$ ipython --no-banner

In [1]: import numpy as np

In [2]: np.set_printoptions(suppress=True, linewidth=200)

In [3]: rnd = lambda a: np.round(a, 1) + 0

In [4]: M = np.load("layer11.npy")

In [5]: M
Out[5]: 
array([[5, 8, 6, 1, 5, 0, 2, 6, 2],
       [8, 7, 9, 2, 5, 9, 7, 8, 0],
       [8, 9, 2, 7, 6, 1, 8, 4, 6],
       [6, 0, 1, 2, 6, 3, 3, 5, 8],
       [8, 2, 6, 1, 6, 0, 5, 3, 3],
       [1, 7, 4, 9, 3, 1, 0, 4, 1],
       [6, 9, 6, 7, 0, 1, 5, 6, 8],
       [5, 5, 2, 3, 4, 7, 0, 2, 6],
       [0, 5, 3, 1, 6, 2, 3, 1, 0],
       [8, 9, 4, 1, 7, 1, 5, 1, 2],
       [3, 0, 2, 2, 8, 7, 7, 9, 1]])

In [6]: rnd(np.linalg.svd(M, compute_uv=False))
Out[6]: array([44.3, 14.4, 11.3, 10.4,  8. ,  7.6,  5.8,  4.1,  2.9])

In [7]: np.abs(M).max()
Out[7]: np.int64(9)

In [8]: M.sum(axis=0)
Out[8]: array([58, 61, 45, 36, 56, 32, 45, 49, 37])

In [9]: M.shape
Out[9]: (11, 9)

In [10]: np.diff(M, axis=0)
Out[10]: 
array([[ 3, -1,  3,  1,  0,  9,  5,  2, -2],
       [ 0,  2, -7,  5,  1, -8,  1, -4,  6],
       [-2, -9, -1, -5,  0,  2, -5,  1,  2],
       [ 2,  2,  5, -1,  0, -3,  2, -2, -5],
       [-7,  5, -2,  8, -3,  1, -5,  1, -2],
       [ 5,  2,  2, -2, -3,  0,  5,  2,  7],
       [-1, -4, -4, -4,  4,  6, -5, -4, -2],
       [-5,  0,  1, -2,  2, -5,  3, -1, -6],
       [ 8,  4,  1,  0,  1, -1,  2,  0,  2],
       [-5, -9, -2,  1,  1,  6,  2,  8, -1]])

In [11]: np.count_nonzero(M)
Out[11]: np.int64(89)

In [12]: m1 = np.loadtxt("block6.csv", delimiter=",")

In [13]: m1
Out[13]: 
array([[3., 1., 0., 0., 0., 0., 0., 0., 0.],
       [0., 3., 1., 0., 0., 0., 0., 0., 0.],
       [0., 0., 3., 1., 0., 0., 0., 0., 0.],
       [0., 0., 0., 3., 1., 0., 0., 0., 0.],
       [0., 0., 0., 0., 3., 1., 0., 0., 0.],
       [0., 0., 0., 0., 0., 3., 1., 0., 0.],
       [0., 0., 0., 0., 0., 0., 3., 1., 0.],
       [0., 0., 0., 0., 0., 0., 0., 3., 1.],
       [0., 0., 0., 0., 0., 0., 0., 0., 3.]])

In [14]: A2 = m1[0, 0] * m1[1:] - np.outer(m1[1:, 0], m1[0])

In [15]: A2
Out[15]: 
array([[0., 9., 3., 0., 0., 0., 0., 0., 0.],
       [0., 0., 9., 3., 0., 0., 0., 0., 0.],
       [0., 0., 0., 9., 3., 0., 0., 0., 0.],
       [0., 0., 0., 0., 9., 3., 0., 0., 0.],
       [0., 0., 0., 0., 0., 9., 3., 0., 0.],
       [0., 0., 0., 0., 0., 0., 9., 3., 0.],
       [0., 0., 0., 0., 0., 0., 0., 9., 3.],
       [0., 0., 0., 0., 0., 0., 0., 0., 9.]])

In [16]: m1[:, 0] / m1[0, 0]
Out[16]: array([1., 0., 0., 0., 0., 0., 0., 0., 0.])

In [17]: rng = np.random.default_rng(140)

In [18]: idx = rng.permutation(9)

In [19]: idx
Out[19]: array([0, 7, 2, 6, 1, 5, 3, 4, 8])

In [20]: A2 = m1[idx][:, idx]

In [21]: np.trace(A2)
Out[21]: np.float64(27.0)

In [22]: A2
Out[22]: 
array([[3., 0., 0., 0., 1., 0., 0., 0., 0.],
       [0., 3., 0., 0., 0., 0., 0., 0., 1.],
       [0., 0., 3., 0., 0., 0., 1., 0., 0.],
       [0., 1., 0., 3., 0., 0., 0., 0., 0.],
       [0., 0., 1., 0., 3., 0., 0., 0., 0.],
       [0., 0., 0., 1., 0., 3., 0., 0., 0.],
       [0., 0., 0., 0., 0., 0., 3., 1., 0.],
       [0., 0., 0., 0., 0., 1., 0., 3., 0.],
       [0., 0., 0., 0., 0., 0., 0., 0., 3.]])

In [23]: rnd(np.sort(np.abs(np.linalg.eigvals(A2))))
Out[23]: array([3., 3., 3., 3., 3., 3., 3., 3., 3.])

In [24]: rnd(np.linalg.det(A2)), rnd(np.linalg.det(m1[idx]))
Out[24]: (np.float64(19683.0), np.float64(-19683.0))
